$ python3 -q
>>> import numpy as np
>>> import numpy.linalg as la
>>> np.set_printoptions(suppress=True, linewidth=200)
>>> def tidy(a):
...     return np.round(a, 1) + 0
... 
>>> E, _ = la.qr(np.array([[0.9, -1.0, 0.3, -0.3, -0.1, 1.1, -0.1],
...     [0.4, 0.2, -0.4, 0.0, -0.9, -0.5, -0.4],
...     [0.0, -0.6, -2.0, 0.5, -1.7, 1.5, -0.6],
...     [0.7, 0.1, 1.0, 0.1, -0.1, 0.0, -0.1],
...     [-0.2, -0.4, -0.2, 0.4, -0.2, -1.0, -0.4],
...     [-1.0, -2.0, -0.1, -0.4, 0.2, -0.3, 0.1],
...     [-0.8, 0.4, -0.8, 1.1, 0.5, -1.0, -0.3]]))
>>> tidy(E)
array([[-0.5,  0.6,  0. , -0.2,  0.6, -0.2, -0.1],
       [-0.2,  0. , -0.3,  0.1, -0.4, -0.7, -0.5],
       [ 0. ,  0.3, -0.9,  0. , -0.2,  0.4,  0.1],
       [-0.4,  0.1,  0.3, -0.5, -0.5,  0.4, -0.3],
       [ 0.1,  0.1,  0. , -0.4, -0.3, -0.4,  0.7],
       [ 0.6,  0.7,  0.2,  0.1, -0.2,  0. , -0.3],
       [ 0.5, -0.3, -0.2, -0.7,  0.3, -0.1, -0.4]])
>>> # keeps lengths
>>> tidy(la.svd(E, compute_uv=False))
array([1., 1., 1., 1., 1., 1., 1.])
>>> print(tidy(E[:, 4] @ E[:, 6]))
0.0
>>> tidy(la.norm(E, axis=0))
array([1., 1., 1., 1., 1., 1., 1.])
>>> tidy(E.T @ E)
array([[1., 0., 0., 0., 0., 0., 0.],
       [0., 1., 0., 0., 0., 0., 0.],
       [0., 0., 1., 0., 0., 0., 0.],
       [0., 0., 0., 1., 0., 0., 0.],
       [0., 0., 0., 0., 1., 0., 0.],
       [0., 0., 0., 0., 0., 1., 0.],
       [0., 0., 0., 0., 0., 0., 1.]])
>>> K = np.loadtxt("arr.csv", delimiter=",")
>>> K
array([[0., 8., 0., 3., 0.],
       [6., 2., 0., 0., 0.],
       [0., 0., 7., 0., 2.],
       [2., 0., 0., 1., 0.],
       [0., 0., 6., 0., 1.]])
>>> w, V = la.eig(K)
>>> tidy(w)
array([-6.5,  8.4,  1.1,  8.6, -0.6])
>>> tidy(np.prod(w))
np.float64(300.0)
>>> print(tidy(np.sort(la.eigvals(K.T))))
[-6.5 -0.6  1.1  8.4  8.6]
>>> print(tidy(la.eigvals(K)))
[-6.5  8.4  1.1  8.6 -0.6]
>>> (K - K.T) / 2
array([[ 0. ,  1. ,  0. ,  0.5,  0. ],
       [-1. ,  0. ,  0. ,  0. ,  0. ],
       [ 0. ,  0. ,  0. ,  0. , -2. ],
       [-0.5,  0. ,  0. ,  0. ,  0. ],
       [ 0. ,  0. ,  2. ,  0. ,  0. ]])
>>> la.determinant(K)
Traceback (most recent call last):
  File "<python-input-19>", line 1, in <module>
    la.determinant(K)
    ^^^^^^^^^^^^^^
AttributeError: module 'numpy.linalg' has no attribute 'determinant'
>>> (K + K.T) / 2
array([[0. , 7. , 0. , 2.5, 0. ],
       [7. , 2. , 0. , 0. , 0. ],
       [0. , 0. , 7. , 0. , 4. ],
       [2.5, 0. , 0. , 1. , 0. ],
       [0. , 0. , 4. , 0. , 1. ]])
>>> np.allclose(K @ K.T, K.T @ K)
False
>>> np.allclose(K, K.T)
False
>>> x = np.array([1, 2, 2, 0, 2, 1, 3])
>>> tidy(E.T @ (E @ x))
array([1., 2., 2., 0., 2., 1., 3.])
>>> tidy(np.sort(np.abs(np.degrees(np.angle(la.eigvals(E))))))
array([  0. ,  86.4,  86.4, 150.5, 150.5, 176.4, 176.4])
>>> tidy(la.det(E))
np.float64(1.0)
>>> print([p for p in range(1, 25) if np.allclose(la.matrix_power(E, p), np.eye(7))])
[]
>>> tidy(np.abs(la.eigvals(E)))
array([1., 1., 1., 1., 1., 1., 1.])
>>> 7 - la.matrix_rank(E - np.eye(7), tol=1e-8)
np.int64(1)
>>> Q = K.astype(float).copy()
>>> for j in range(5):
...     Q[:, j] -= Q[:, :j] @ (Q[:, :j].T @ Q[:, j])
...     Q[:, j] /= la.norm(Q[:, j])
... 
>>> tidy(Q)
array([[ 0. ,  1. ,  0. ,  0.1,  0. ],
       [ 0.9,  0. ,  0. , -0.3,  0. ],
       [ 0. ,  0. ,  0.8,  0. ,  0.7],
       [ 0.3, -0.1,  0. ,  0.9,  0. ],
       [ 0. ,  0. ,  0.7,  0. , -0.8]])
>>> print(tidy(Q.T @ K))
[[6.3 1.9 0.  0.3 0. ]
 [0.  8.  0.  2.9 0. ]
 [0.  0.  9.2 0.  2.2]
 [0.  0.  0.  1.2 0. ]
 [0.  0.  0.  0.  0.5]]
>>> M = np.loadtxt("a.csv", delimiter=",")
>>> print(M)
[[-29.3  -1.1 -11.2  19.5  -9.9  20.5]
 [-30.    1.  -10.3  19.5  -9.1  20.7]
 [-29.7   0.7 -10.2  20.3 -10.3  18.9]
 [-27.2  -1.1  -9.2  20.6 -11.4  19.6]
 [-30.3   0.3  -7.7  22.3  -9.   17.6]
 [-29.8  -0.9  -8.9  19.3 -10.4  20.4]
 [-30.3  -0.2  -8.2  21.   -9.9  19.4]
 [-30.6  -1.1  -7.7  19.7  -9.7  20.1]
 [-29.3  -0.8 -12.8  21.5 -11.9  22.1]
 [-31.2   0.   -9.2  17.9  -9.7  20.6]
 [-30.    0.2  -8.8  20.9 -10.8  19. ]]
>>> M2 = M / np.sqrt((M ** 2).mean(axis=1, keepdims=True))
>>> tidy(la.norm(M2, axis=1))
array([2.4, 2.4, 2.4, 2.4, 2.4, 2.4, 2.4, 2.4, 2.4, 2.4, 2.4])
>>> la.matrix_rank(M2) == la.matrix_rank(M)
np.True_
